$ ipython --no-banner

In [1]: import numpy as np

In [2]: np.set_printoptions(precision=3, suppress=True, linewidth=160, floatmode="fixed")

In [3]: def rnd(a):
   ...:     return np.round(a, 3) + 0
   ...: 

In [4]: E = np.array([[-0.99, 0.21, 0.03], [4.95, -1.05, -0.15]])

In [5]: print([round(float(x), 3) for x in np.linalg.svd(E, compute_uv=False)[:3]])
[5.163, 0.0]

In [6]: print(np.linalg.cond(E) > 100)
True

In [7]: print(np.linalg.matrix_rank(E, rtol=0.1))
1

In [8]: print(np.argsort(-np.linalg.norm(E, axis=0).round(6), kind="stable")[:3])
[0 1 2]

In [9]: mat = np.load("sample19.npy")

In [10]: print(rnd(mat))
[[ -3.557  -3.778  34.960 -17.536]
 [ -2.269  -3.120  31.862 -16.152]
 [  0.583  -1.587  24.446 -12.836]
 [  0.786  -1.472  23.876 -12.581]
 [  1.373  -1.135  22.188 -11.825]
 [  3.496   0.196  15.236  -8.696]
 [  4.997   1.480   7.529  -5.170]
 [  5.128   1.750   5.503  -4.217]
 [  4.940   2.025   2.626  -2.812]
 [  4.559   2.063   1.231  -2.082]
 [  4.466   2.059   1.008  -1.959]
 [  4.346   2.047   0.757  -1.818]
 [  2.650   1.587  -0.781  -0.709]
 [  0.904   0.711  -0.620  -0.202]
 [  0.780   0.629  -0.561  -0.174]
 [  0.088   0.085  -0.084  -0.021]
 [ -0.053  -0.054   0.054   0.013]
 [ -0.261  -0.294   0.303   0.073]
 [ -0.530  -1.725   1.854   0.541]
 [  1.252  -3.044   2.952   1.487]
 [  1.296  -3.062   2.962   1.506]
 [  2.159  -3.362   3.082   1.870]
 [  2.246  -3.389   3.089   1.906]
 [  2.508  -3.464   3.105   2.013]
 [  6.622  -4.236   2.768   3.627]
 [ 10.330  -4.589   1.953   5.044]
 [ 13.376  -4.755   1.081   6.203]
 [ 15.220  -4.817   0.489   6.905]
 [ 22.205  -4.870  -2.073   9.570]
 [ 36.065  -4.442  -8.141  14.911]]

In [11]: # null space of dimension 1

In [12]: basis = mat[[16, 20]].astype(float)

In [13]: for _ in range(7):
    ...:     z = np.linalg.norm(mat[:, None] - basis, axis=-1).argmin(axis=1)
    ...:     basis = np.array([mat[z == j].mean(axis=0) for j in range(2)])
    ...: 

In [14]: print(z)
[1 1 1 1 1 1 0 0 0 0 0 0 0 0 0 0 0 0 0 0 0 0 0 0 0 0 0 0 0 0]

In [15]: print(rnd(basis))
[[  6.054  -1.319   1.254   1.521]
 [  0.069  -1.816  25.428 -13.271]]

In [16]: x = np.array([2, 3, 3, 2])

In [17]: a = np.maximum(basis @ x, 0)

In [18]: print(np.flatnonzero(a > 1e-9))
[0 1]

In [19]: print(rnd(a))
[14.952 44.431]

In [20]: print(rnd(np.maximum(basis @ (3 * x), 0)))
[ 44.856 133.294]

In [21]: J = np.load("x.npy")

In [22]: print(rnd(J))
[[-0.598 -0.124 -0.337  0.715  0.040]
 [-0.199 -0.162  0.714  0.106  0.642]
 [ 0.665 -0.617 -0.099  0.397  0.096]
 [-0.299 -0.568  0.389 -0.129 -0.648]
 [-0.266 -0.505 -0.463 -0.550  0.396]]

In [23]: print(rnd(np.abs(np.linalg.eigvals(J)).max()))
1.0

In [24]: print(rnd((J - J.T) / 2))
[[ 0.000  0.038 -0.501  0.507  0.153]
 [-0.038  0.000  0.666  0.337  0.574]
 [ 0.501 -0.666  0.000  0.004  0.279]
 [-0.507 -0.337 -0.004  0.000 -0.049]
 [-0.153 -0.574 -0.279  0.049  0.000]]

In [25]: print(rnd(np.trace(J)))
-0.592

In [26]: print(rnd((J + J.T) / 2))
[[-0.598 -0.162  0.164  0.208 -0.113]
 [-0.162 -0.162  0.049 -0.231  0.069]
 [ 0.164  0.049 -0.099  0.393 -0.184]
 [ 0.208 -0.231  0.393 -0.129 -0.599]
 [-0.113  0.069 -0.184 -0.599  0.396]]

In [27]: x = np.array([2, -4, 5, 1, 2])

In [28]: a = np.maximum(J @ x, 0)

In [29]: print(rnd(J.T @ a))
[ 0.892 -4.493  4.192  1.815  2.296]

In [30]: print(rnd(a))
[0.000 5.210 3.893 2.195 0.000]

In [31]: th = np.radians(15)

In [32]: R = np.eye(5)

In [33]: R[1, 1] = R[4, 4] = np.cos(th)

In [34]: R[1, 4], R[4, 1] = -np.sin(th), np.sin(th)

In [35]: print(rnd(R))
[[ 1.000  0.000  0.000  0.000  0.000]
 [ 0.000  0.966  0.000  0.000 -0.259]
 [ 0.000  0.000  1.000  0.000  0.000]
 [ 0.000  0.000  0.000  1.000  0.000]
 [ 0.000  0.259  0.000  0.000  0.966]]

In [36]: A2 = J @ R.T

In [37]: print(rnd(np.abs(A2 - J).max(axis=0)))
[0.000 0.187 0.000 0.000 0.163]

In [38]: print(rnd(np.linalg.det(R)), rnd(np.trace(R)))
1.0 4.932

In [39]: print(rnd(np.linalg.svd(J, compute_uv=False)), rnd(np.linalg.svd(A2, compute_uv=False)))
[1.000 1.000 1.000 1.000 1.000] [1.000 1.000 1.000 1.000 1.000]

In [40]: rng = np.random.default_rng(6868)

In [41]: z = rng.permutation(5)

In [42]: print(z)
[1 4 3 2 0]

In [43]: A2 = J[z][:, z]

In [44]: print(rnd(np.trace(A2)))
-0.592

In [45]: F = np.loadtxt("mat.csv", delimiter=",")

In [46]: print(rnd(F))
[[ 0.804  0.499 -0.747]
 [ 0.499  1.445 -0.210]
 [-0.747 -0.210  0.751]]

In [47]: hat = np.triu(np.array([[6, -3, 0], [8, 8, -3], [0, -1, 9]]), 1) + np.eye(3)

In [48]: A2 = hat @ F @ np.linalg.inv(hat)

In [49]: print(rnd(np.trace(A2)), rnd(np.trace(F)))
3.0 3.0

In [50]: print(rnd(hat @ F - F @ hat))
[[-1.496 -1.922  2.125]
 [ 2.242  2.125  2.080]
 [ 0.000 -2.242 -0.629]]

In [51]: w, evecs = np.linalg.eigh(F)

In [52]: x = np.array([3, 1, 3])

In [53]: print(rnd(evecs * np.maximum(w, 0) @ evecs.T))
[[ 0.804  0.499 -0.747]
 [ 0.499  1.445 -0.210]
 [-0.747 -0.210  0.751]]

In [54]: print(rnd(np.abs(F).sum(axis=1).max()), rnd(np.abs(w).max()))
2.153 2.0

In [55]: print(rnd(x @ F @ x / (x @ x)), rnd(w[0]), rnd(w[-1]))
0.196 0.0 2.0

In [56]: print(rnd(evecs * np.abs(w) @ evecs.T))
[[ 0.804  0.499 -0.747]
 [ 0.499  1.445 -0.210]
 [-0.747 -0.210  0.751]]

In [57]: print((np.sign(evecs[:, -1].round(6)) == np.sign(evecs[0, -1].round(6))).astype(int))
[1 1 0]

In [58]: print(rnd(np.linalg.eigvalsh(F[1:, 1:])))
[0.693 1.503]

In [59]: print(rnd(x @ F @ x))
3.724

In [60]: T = np.stack([F, 5 * F, F[::-1]])

In [61]: print((T @ F.T).shape)
(3, 3, 3)

In [62]: print(rnd(np.einsum("bij,cij->bc", T, T)))
[[  5.000  25.000  -0.154]
 [ 25.000 125.000  -0.769]
 [ -0.154  -0.769   5.000]]

In [63]: print(T.shape)
(3, 3, 3)

In [64]: print(rnd(np.linalg.det(T)))
[0.000 0.000 0.000]

In [65]: A = np.load("layer0.npy")

In [66]: print(A)
[[-2 -1  0  1]
 [ 2  3  4  5]
 [ 6  7  8  9]
 [10 11 12 13]
 [14 15 16 17]]

In [67]: # rows and columns are dependent

In [68]: A2 = F + rng.integers(-2, 3, (3, 2)) @ rng.integers(-2, 3, (2, 3))

In [69]: print(rnd(A2))
[[-0.196 -0.501 -2.747]
 [ 2.499 -2.555 -0.210]
 [-3.747  2.790 -1.249]]

In [70]: print(np.abs(A2 - F).sum(axis=1))
[4.000 6.000 8.000]

In [71]: print(A2 - F)
[[-1.000 -1.000 -2.000]
 [ 2.000 -4.000  0.000]
 [-3.000  3.000 -2.000]]

In [72]: print(rnd(np.linalg.svd(A2 - F, compute_uv=False)))
[6.253 2.983 0.000]

In [73]: print(np.linalg.cond(A) > 100)
True

In [74]: print(np.linalg.matrix_rank(A, rtol=0.1))
1

In [75]: print(rnd(np.linalg.norm(A, 2) / np.linalg.norm(A)))
0.997
